>>> import numpy as np
>>> np.set_printoptions(suppress=True, linewidth=200)
>>> A = np.load("w.npy")
>>> A
array([[ 1.41,  0.56, -1.19],
       [-3.33,  4.16,  0.26],
       [-3.12,  0.82, -1.26],
       [ 1.08, -5.5 ,  1.3 ],
       [ 2.37, -1.32,  2.27],
       [-2.12,  3.84, -0.5 ],
       [ 2.57, -2.92,  0.83],
       [ 2.71,  2.18, -1.09],
       [ 1.59, -1.72,  0.45],
       [ 1.67,  1.51,  1.66],
       [-1.3 , -1.57,  0.76],
       [-1.79, -0.6 , -0.48],
       [-2.85,  0.36, -0.35],
       [-3.02,  0.11,  1.16],
       [-1.01,  0.67, -0.45],
       [ 1.14,  3.43, -0.22],
       [ 0.53,  4.94,  0.63],
       [ 0.82,  1.58,  1.01],
       [ 2.37, -8.01,  2.42],
       [ 1.48,  3.82,  0.15],
       [ 4.7 , -3.64, -0.35],
       [-0.95,  3.08, -1.65],
       [-3.72,  0.94,  1.55],
       [-2.36,  5.31,  1.52],
       [-0.27, -3.63,  0.75],
       [-2.01,  5.32,  2.47],
       [ 0.83, -0.08,  1.83]])
>>> proj = A @ np.linalg.solve(A.T @ A, A.T)
>>> np.linalg.matrix_rank(np.eye(27) - proj)
np.int64(24)
>>> np.round(np.linalg.eigvalsh(proj), 2) + 0
array([0., 0., 0., 0., 0., 0., 0., 0., 0., 0., 0., 0., 0., 0., 0., 0., 0., 0., 0., 0., 0., 0., 0., 0., 1., 1., 1.])
>>> G = np.cov(A, rowvar=False)
>>> np.argsort(-A.std(axis=0).round(6), kind="stable")
array([1, 0, 2])
>>> np.round(np.linalg.eigvalsh(G)[::-1], 2)
array([12.64,  3.76,  1.29])
>>> G.shape
(3, 3)
>>> np.argwhere(np.triu(np.abs(np.corrcoef(A.T)) > 0.8, 1))
array([], shape=(0, 2), dtype=int64)
>>> np.round(np.corrcoef(A[:, 2], A[:, 1])[0, 1], 2)
np.float64(-0.22)
>>> basis = A[[11, 17]].astype(float)
>>> for _ in range(3):
...     z = np.linalg.norm(A[:, None] - basis, axis=-1).argmin(axis=1)
...     basis = np.array([A[z == j].mean(axis=0) for j in range(2)])
... 
>>> z
array([1, 1, 1, 0, 0, 1, 0, 1, 0, 1, 0, 0, 0, 0, 1, 1, 1, 1, 0, 1, 0, 1, 1, 1, 0, 1, 0])
>>> np.abs(basis[1] - basis[0]).argmax()
np.int64(1)
>>> basis = np.array([[1, 1, 0, 3, 0, 0], [0, 3, 1, 3, 1, 3], [2, 0, 1, 0, 3, 3]])
>>> M = np.repeat(basis, 10 // 3, axis=0)
>>> rng = np.random.default_rng(108486)
>>> M = M + 0.05 * rng.normal(size=M.shape)
>>> M.round(2) + 0
array([[ 1.09,  0.92, -0.11,  2.99,  0.02,  0.02],
       [ 0.97,  0.98,  0.06,  3.08, -0.03, -0.05],
       [ 1.02,  1.01, -0.07,  3.04,  0.02,  0.03],
       [-0.19,  3.05,  1.1 ,  2.89,  1.01,  2.99],
       [ 0.  ,  2.98,  1.02,  3.03,  0.92,  3.05],
       [ 0.01,  2.96,  1.03,  2.97,  0.97,  3.02],
       [ 1.99, -0.07,  1.09, -0.01,  2.99,  3.05],
       [ 1.95, -0.02,  1.01,  0.08,  2.92,  2.98],
       [ 1.9 , -0.01,  0.92, -0.04,  3.07,  3.03]])
>>> round(float(np.linalg.norm(M, "nuc")), 2)
22.2
>>> np.round(np.linalg.norm(M) ** 2 / np.linalg.norm(M, 2) ** 2, 2)
np.float64(1.47)
>>> np.round(np.linalg.norm(M, 2) / np.linalg.norm(M), 2)
np.float64(0.82)
>>> round(np.log10(np.linalg.cond(M)))
3
>>> w1 = np.array([[5, 0, 4, 4, 0, 2],
...     [5, 4, 3, 1, 2, 0],
...     [3, 1, 0, 4, 4, 4],
...     [5, 0, 5, 2, 2, 3],
...     [5, 3, 4, 2, 4, 5],
...     [0, 0, 4, 5, 5, 1]])
>>> c = np.array([-1, -3, 2, 1, 3, 2])
>>> hid = np.maximum(M @ w1 + c, 0)
>>> np.linalg.matrix_rank(hid)
np.int64(6)
>>> (hid > 0).astype(int)
array([[1, 1, 1, 1, 1, 1],
       [1, 1, 1, 1, 1, 1],
       [1, 1, 1, 1, 1, 1],
       [1, 1, 1, 1, 1, 1],
       [1, 1, 1, 1, 1, 1],
       [1, 1, 1, 1, 1, 1],
       [1, 1, 1, 1, 1, 1],
       [1, 1, 1, 1, 1, 1],
       [1, 1, 1, 1, 1, 1]])
>>> basis = np.array([[1, 1], [0, -2], [-2, 1], [2, 1], [-2, 2], [0, 2]])
>>> w1 @ basis
array([[ 5, 17],
       [-3,  5],
       [ 3, 21],
       [-5, 22],
       [-7, 23],
       [-8, 21]])
>>> E = np.array([[4, 5, 6],
...     [7, 8, 9],
...     [10, 11, 12],
...     [13, 14, 15],
...     [16, 17, 18],
...     [19, 20, 21],
...     [22, 23, 24]])
>>> x = np.array([2, -3, 1, -2, 1, 3])
>>> np.round(M @ (2 * x), 2)
array([-13.18, -14.53, -14.01,  -8.4 ,  -7.85,  -7.45,  34.89,  33.37,  33.98])
>>> np.round(M @ np.eye(6)[5], 2)
array([ 0.02, -0.05,  0.03,  2.99,  3.05,  3.02,  3.05,  2.98,  3.03])
>>> np.abs(np.diag(np.linalg.qr(E)[1])) > 1e-9
array([ True,  True, False])
>>> np.round(E @ np.linalg.pinv(E) @ E, 2)
array([[ 4.,  5.,  6.],
       [ 7.,  8.,  9.],
       [10., 11., 12.],
       [13., 14., 15.],
       [16., 17., 18.],
       [19., 20., 21.],
       [22., 23., 24.]])
>>> round(float(np.trace(np.linalg.pinv(E) @ E)), 2)
2.0
>>> mat = np.array([[-1.8, 0.0, 0.0],
...     [2.0, 0.0, -2.4],
...     [-0.7, -3.1, 1.5],
...     [0.5, 0.4, -0.5],
...     [-0.2, 1.3, -0.4],
...     [-0.6, -0.5, -1.2],
...     [-1.4, -0.1, 1.6],
...     [2.0, -0.4, 0.8],
...     [0.7, 0.8, 0.4],
...     [-1.0, 1.7, 1.2],
...     [0.7, 2.0, 0.9],
...     [-1.9, -0.7, -0.5],
...     [0.0, 0.8, -0.9],
...     [0.4, -0.2, -0.2],
...     [0.8, -0.9, 0.2],
...     [-0.8, -1.2, 0.4],
...     [0.6, 2.2, 0.1],
...     [-2.3, 0.5, 0.8],
...     [1.5, 0.4, 1.1],
...     [-0.2, -0.2, 0.0],
...     [-0.6, -2.1, -0.6],
...     [-1.0, -0.8, 0.3],
...     [-0.6, -0.4, -1.1],
...     [0.4, 1.1, -0.5]])
>>> mat[15] *= 5
>>> mat
array([[-1.8,  0. ,  0. ],
       [ 2. ,  0. , -2.4],
       [-0.7, -3.1,  1.5],
       [ 0.5,  0.4, -0.5],
       [-0.2,  1.3, -0.4],
       [-0.6, -0.5, -1.2],
       [-1.4, -0.1,  1.6],
       [ 2. , -0.4,  0.8],
       [ 0.7,  0.8,  0.4],
       [-1. ,  1.7,  1.2],
       [ 0.7,  2. ,  0.9],
       [-1.9, -0.7, -0.5],
       [ 0. ,  0.8, -0.9],
       [ 0.4, -0.2, -0.2],
       [ 0.8, -0.9,  0.2],
       [-4. , -6. ,  2. ],
       [ 0.6,  2.2,  0.1],
       [-2.3,  0.5,  0.8],
       [ 1.5,  0.4,  1.1],
       [-0.2, -0.2,  0. ],
       [-0.6, -2.1, -0.6],
       [-1. , -0.8,  0.3],
       [-0.6, -0.4, -1.1],
       [ 0.4,  1.1, -0.5]])
>>> Xc = mat - mat.mean(axis=0)
>>> V = np.linalg.svd(Xc)[2][:1]
>>> out = Xc - Xc @ V.T @ V
>>> round(np.linalg.norm(out) / np.linalg.norm(Xc), 2)
np.float64(0.58)
>>> np.linalg.norm(out, axis=1).round(6).argmax()
np.int64(1)
>>> np.round(out.std(axis=0), 2)
array([0.83, 0.64, 0.89])
>>> Xc = mat - mat.mean(axis=1)
Traceback (most recent call last):
  File "<python-input-49>", line 1, in <module>
    Xc = mat - mat.mean(axis=1)
         ~~~~^~~~~~~~~~~~~~~~~~
ValueError: operands could not be broadcast together with shapes (24,3) (24,) 
>>> Xc = mat - mat.mean(axis=0)
>>> left, s, Vh = np.linalg.svd(Xc, full_matrices=False)
>>> np.round(Xc.mean(axis=0), 2) + 0
array([0., 0., 0.])
>>> np.round((s ** 2).sum() ** 2 / (s ** 4).sum(), 2)
np.float64(1.99)
>>> s.round(2)
array([9.57, 5.22, 4.28])
>>> np.round(s ** 2 / (s ** 2).sum(), 2)
array([0.67, 0.2 , 0.13])
>>> np.round(np.abs(Vh[-1]), 2)
array([0.5 , 0.1 , 0.86])
>>> np.linalg.matrix_rank(Xc)
np.int64(3)
>>> t3 = np.stack([mat, 3 * mat, mat[::-1]])
>>> np.round(np.einsum("bij,cij->bc", t3, t3), 2)
array([[ 140.03,  420.09,   -7.16],
       [ 420.09, 1260.27,  -21.48],
       [  -7.16,  -21.48,  140.03]])
>>> np.linalg.matrix_rank(t3)
array([3, 3, 3])
>>> out = np.c_[mat[:, :1] @ np.array([[2]]), np.array([0, 2, -1, 0, -1, 2, 2, 2, 2, 2, 0, 2, 1, 0, 0, 1, -2, 1, 2, -2, -2, 2, 0, -1])]
>>> out
array([[-3.6,  0. ],
       [ 4. ,  2. ],
       [-1.4, -1. ],
       [ 1. ,  0. ],
       [-0.4, -1. ],
       [-1.2,  2. ],
       [-2.8,  2. ],
       [ 4. ,  2. ],
       [ 1.4,  2. ],
       [-2. ,  2. ],
       [ 1.4,  0. ],
       [-3.8,  2. ],
       [ 0. ,  1. ],
       [ 0.8,  0. ],
       [ 1.6,  0. ],
       [-8. ,  1. ],
       [ 1.2, -2. ],
       [-4.6,  1. ],
       [ 3. ,  2. ],
       [-0.4, -2. ],
       [-1.2, -2. ],
       [-2. ,  2. ],
       [-1.2,  0. ],
       [ 0.8, -1. ]])
>>> np.linalg.matrix_rank(out)
np.int64(2)
>>> np.linalg.matrix_rank(np.c_[mat, out])
np.int64(4)
>>> np.round(np.linalg.lstsq(mat, out[:, 0])[0], 2) + 0
array([2., 0., 0.])
>>> np.round(np.linalg.norm(np.linalg.qr(mat)[0].T @ out, axis=0) ** 2 / ((out ** 2).sum(axis=0) + 1e-12), 2)
array([1.  , 0.02])
>>> z = rng.permutation(3)
>>> out = mat[:, z] * rng.choice([-1, 1], 3)
>>> out
array([[ 0. , -1.8,  0. ],
       [-2.4,  2. ,  0. ],
       [ 1.5, -0.7, -3.1],
       [-0.5,  0.5,  0.4],
       [-0.4, -0.2,  1.3],
       [-1.2, -0.6, -0.5],
       [ 1.6, -1.4, -0.1],
       [ 0.8,  2. , -0.4],
       [ 0.4,  0.7,  0.8],
       [ 1.2, -1. ,  1.7],
       [ 0.9,  0.7,  2. ],
       [-0.5, -1.9, -0.7],
       [-0.9,  0. ,  0.8],
       [-0.2,  0.4, -0.2],
       [ 0.2,  0.8, -0.9],
       [ 2. , -4. , -6. ],
       [ 0.1,  0.6,  2.2],
       [ 0.8, -2.3,  0.5],
       [ 1.1,  1.5,  0.4],
       [ 0. , -0.2, -0.2],
       [-0.6, -0.6, -2.1],
       [ 0.3, -1. , -0.8],
       [-1.1, -0.6, -0.4],
       [-0.5,  0.4,  1.1]])
>>> left, _, Vh = np.linalg.svd(mat.T @ out)
>>> z
array([2, 0, 1])
